In [1]: import numpy as np

In [2]: import numpy.linalg as la

In [3]: np.set_printoptions(precision=2, suppress=True, linewidth=140)

In [4]: feats = np.array([[-2, 1, -2, 1, -2, 1],
   ...:     [2, -2, 2, -2, 2, -2],
   ...:     [1, -2, 1, -2, 1, -2],
   ...:     [-2, 1, -2, 1, -2, 1],
   ...:     [2, -2, 2, -2, 2, -2],
   ...:     [1, -2, 1, -2, 1, -2]])

In [5]: left, s, VT = la.svd(feats)

In [6]: evecs = VT[:(s > 1e-8).sum()]

In [7]: rng = np.random.default_rng(196)

In [8]: vec = feats[1] + -1 * feats[3] + rng.integers(2) * np.eye(6)[1]

In [9]: print(vec)
[ 4. -3.  4. -3.  4. -3.]

In [10]: print(round(float(la.norm(vec - evecs.T @ evecs @ vec)), 2))
0.0

In [11]: print(np.allclose(evecs.T @ evecs @ vec, vec))
True

In [12]: print(la.matrix_rank(np.vstack([feats, vec])))
2

In [13]: print(np.diff(feats, axis=0))
[[ 4 -3  4 -3  4 -3]
 [-1  0 -1  0 -1  0]
 [-3  3 -3  3 -3  3]
 [ 4 -3  4 -3  4 -3]
 [-1  0 -1  0 -1  0]]

In [14]: print(feats.mean(axis=0))
[ 0.33 -1.    0.33 -1.    0.33 -1.  ]

In [15]: print(np.round(la.svd(feats, compute_uv=False), 2) + 0)
[10.1   2.45  0.    0.    0.    0.  ]

In [16]: print(np.abs(feats).max())
2

In [17]: print(feats.sum(axis=0))
[ 2 -6  2 -6  2 -6]

In [18]: print(feats.shape)
(6, 6)

In [19]: print(la.matrix_rank(feats))
2

In [20]: print(round(la.norm(feats), 2))
10.39

In [21]: left, s, VT = la.svd(feats)

In [22]: print(s.round(2) + 0)
[10.1   2.45  0.    0.    0.    0.  ]

In [23]: M2 = left[:, :2] @ np.diag(s[:2]) @ VT[:2]

In [24]: print(round(float(la.norm(feats - M2, 2)), 2), round(float(s[2]), 2))
0.0 0.0

In [25]: print(round(float(la.norm(feats - M2) / la.norm(feats)), 2))
0.0

In [26]: print(la.matrix_rank(feats, rtol=0.05))
2

In [27]: print(la.matrix_rank(M2))
2

In [28]: print(round(float(np.abs(feats - M2).max()), 2))
0.0

In [29]: M2 = np.array([[-1, -6], [-2, -9]])

In [30]: mat = np.tile(M2, (2, 2))

In [31]: print(mat)
[[-1 -6 -1 -6]
 [-2 -9 -2 -9]
 [-1 -6 -1 -6]
 [-2 -9 -2 -9]]

In [32]: print(np.allclose(mat[:-1].T @ la.lstsq(mat[:-1].T, mat[-1])[0], mat[-1]))
True

In [33]: print(la.lstsq(mat[:-1].T, mat[-1])[2])
2

In [34]: print(round(float(np.trace(la.pinv(mat) @ mat)), 2))
2.0

In [35]: print(mat @ la.pinv(mat) @ mat)
[[-1. -6. -1. -6.]
 [-2. -9. -2. -9.]
 [-1. -6. -1. -6.]
 [-2. -9. -2. -9.]]

In [36]: print(np.abs(np.diag(la.qr(mat)[1])) > 1e-9)
[ True  True False False]

In [37]: C2 = mat.T @ mat

In [38]: print(np.trace(C2), (mat ** 2).sum())
488 488

In [39]: rk = la.matrix_rank(mat)

In [40]: print(rk)
2

In [41]: N = la.svd(mat)[2][rk:].T

In [42]: print([int(la.matrix_rank(mat[:, :j + 1])) for j in range(4)])
[1, 2, 2, 2]

In [43]: print(N.shape)
(4, 2)

In [44]: vec = np.array([3, -3, -2, -1])

In [45]: print(mat @ vec)
[23 34 23 34]

In [46]: print(mat @ np.ones(4))
[-14. -22. -14. -22.]

In [47]: print((mat @ vec).argmax())
1

In [48]: print(mat @ np.eye(4)[1])
[-6. -9. -6. -9.]

In [49]: print(mat @ (2 * vec))
[46 68 46 68]

In [50]: print((mat * vec).sum(axis=1))
[23 34 23 34]

In [51]: M2 = mat / la.norm(mat, axis=1, keepdims=True)

In [52]: C2 = M2 @ M2.T

In [53]: print(C2[2])
[1. 1. 1. 1.]

In [54]: print(C2)
[[1. 1. 1. 1.]
 [1. 1. 1. 1.]
 [1. 1. 1. 1.]
 [1. 1. 1. 1.]]

In [55]: print(la.norm(M2, axis=1))
[1. 1. 1. 1.]

In [56]: X = np.load("a.npy")

In [57]: print(X)
[[ 1  0  0  0  0  0  0  0]
 [ 0  1  0  0  0  0  0  0]
 [ 0 -1  1  0  0  0  0  0]
 [ 0  1 -2  1  0  0  0  0]
 [ 0  0  2  0  1  0  0  0]
 [ 1  1 -1 -1 -2  1  0  0]
 [-2 -1  2 -1  0  2  1  0]
 [ 1  1  1  0  2 -1 -1  1]]

In [58]: left, s, VT = la.svd(feats, full_matrices=False)

In [59]: print(np.cumsum(s ** 2) / np.sum(s ** 2))
[0.94 1.   1.   1.   1.   1.  ]

In [60]: print((s > 1e-8).sum())
2

In [61]: print(np.abs(left[:, 0]).round(6).argmax())
1

In [62]: print(np.abs(VT[0]))
[0.41 0.41 0.41 0.41 0.41 0.41]

In [63]: print(np.round(VT @ VT.T, 2) + 0)
[[1. 0. 0. 0. 0. 0.]
 [0. 1. 0. 0. 0. 0.]
 [0. 0. 1. 0. 0. 0.]
 [0. 0. 0. 1. 0. 0.]
 [0. 0. 0. 0. 1. 0.]
 [0. 0. 0. 0. 0. 1.]]

In [64]: print(np.round(s / s[0], 2) + 0)
[1.   0.24 0.   0.   0.   0.  ]

In [65]: print(left.shape, s.shape, VT.shape)
(6, 6) (6,) (6, 6)

In [66]: print(X.reshape(2, -1))
[[ 1  0  0  0  0  0  0  0  0  1  0  0  0  0  0  0  0 -1  1  0  0  0  0  0  0  1 -2  1  0  0  0  0]
 [ 0  0  2  0  1  0  0  0  1  1 -1 -1 -2  1  0  0 -2 -1  2 -1  0  2  1  0  1  1  1  0  2 -1 -1  1]]

In [67]: print(X.ravel(order="F"))
[ 1  0  0  0  0  1 -2  1  0  1 -1  1  0  1 -1  1  0  0  1 -2  2 -1  2  1  0  0  0  1  0 -1 -1  0  0  0  0  0  1 -2  0  2  0  0  0  0  0  1
  2 -1  0  0  0  0  0  0  1 -1  0  0  0  0  0  0  0  1]

In [68]: blk = X.reshape(8, 2, -1)

In [69]: print(np.einsum("ihd,jhd->hij", blk, blk).shape)
(2, 8, 8)

In [70]: print(np.einsum("ihd,ihd->ih", blk, blk))
[[ 1  0]
 [ 1  0]
 [ 2  0]
 [ 6  0]
 [ 4  1]
 [ 4  5]
 [10  5]
 [ 3  7]]

In [71]: print(np.trace(X))
8

In [72]: print(round(float(np.abs(la.eigvals(X)).max()), 2))
1.0

In [73]: print(X @ X)
[[ 1  0  0  0  0  0  0  0]
 [ 0  1  0  0  0  0  0  0]
 [ 0 -2  1  0  0  0  0  0]
 [ 0  4 -4  1  0  0  0  0]
 [ 0 -2  4  0  1  0  0  0]
 [ 2  2 -4 -2 -4  1  0  0]
 [-2 -3  4 -4 -4  4  1  0]
 [ 3  1  5  2  6 -4 -2  1]]

In [74]: M2 = X / np.sqrt((X ** 2).mean(axis=1, keepdims=True))

In [75]: print(la.matrix_rank(M2) == la.matrix_rank(X))
True

In [76]: print(la.matrix_rank(X - X.mean(axis=1, keepdims=True)))
7

In [77]: M = np.array([[3, 1, 6, 6, 3, 4], [4, 8, 8, 7, 9, 1], [8, 2, 5, 5, 9, 8]]) * (rng.random((3, 6)) < 0.3)

In [78]: print(M)
[[0 0 0 6 3 4]
 [0 8 0 0 0 0]
 [0 0 0 5 0 0]]

In [79]: # columns 0 and 2 are equal

In [80]: vec = np.array([3, -3, -2, 3, 2, 2])

In [81]: a = np.maximum(M @ vec, 0)

In [82]: print(np.maximum(M @ vec, 0) - np.maximum(-M @ vec, 0))
[ 32 -24  15]

In [83]: print(np.maximum(M @ (3 * vec), 0))
[96  0 45]

In [84]: print(np.flatnonzero(a > 1e-9))
[0 2]

In [85]: print(a)
[32  0 15]
